In [1]: import numpy as np

In [2]: from numpy import linalg as LA

In [3]: np.set_printoptions(precision=2, suppress=True, linewidth=160, legacy="1.25")

In [4]: F = np.loadtxt("w.csv", delimiter=",")

In [5]: F
Out[5]: 
array([[18., 13., 15.],
       [ 0.,  0.,  0.],
       [37., 37., 59.],
       [46., 27., 31.],
       [36., 14.,  7.],
       [47., 43., 67.],
       [38., 32., 47.],
       [25., 20., 27.],
       [38., 18., 15.],
       [35., 19., 19.],
       [ 6., 17., 31.],
       [24., 18., 23.],
       [13., 17., 27.],
       [ 9.,  9., 11.],
       [35., 19., 19.],
       [49., 40., 59.],
       [ 3.,  4.,  3.],
       [ 0.,  0.,  0.]])

In [6]: Xs = F - F.mean(axis=0)

In [7]: left, sv, VT = LA.svd(Xs, full_matrices=False)

In [8]: np.abs(VT[0]).argmax()
Out[8]: 2

In [9]: np.searchsorted(np.cumsum(sv ** 2) / (sv ** 2).sum(), 0.9) + 1
Out[9]: 2

In [10]: np.round(Xs.mean(axis=0), 2) + 0
Out[10]: array([0., 0., 0.])

In [11]: VT[0] * np.sign(VT[0, np.abs(VT[0]).argmax()])
Out[11]: array([0.53, 0.46, 0.71])

In [12]: np.abs(left[:, 0]).argmax()
Out[12]: 5

In [13]: np.abs(VT[-1])
Out[13]: array([0.24, 0.89, 0.39])

In [14]: np.round(sv ** 2 / (sv ** 2).sum(), 2) + 0
Out[14]: array([0.87, 0.13, 0.  ])

In [15]: LA.matrix_rank(Xs)
Out[15]: 3

In [16]: def softmax(z):
    ...:     e = np.exp(z - z.max(axis=-1, keepdims=True))
    ...:     return e / e.sum(axis=-1, keepdims=True)
    ...: 

In [17]: np.round(softmax(10 * F[14]), 2) + 0
Out[17]: array([1., 0., 0.])

In [18]: att = F @ F.T / np.sqrt(3)

In [19]: softmax(att)[14] @ F
Out[19]: array([47., 43., 67.])

In [20]: softmax(att).round(6).argmax(axis=1)
Out[20]: array([5, 0, 5, 5, 5, 5, 5, 5, 5, 5, 5, 5, 5, 5, 5, 5, 5, 0])
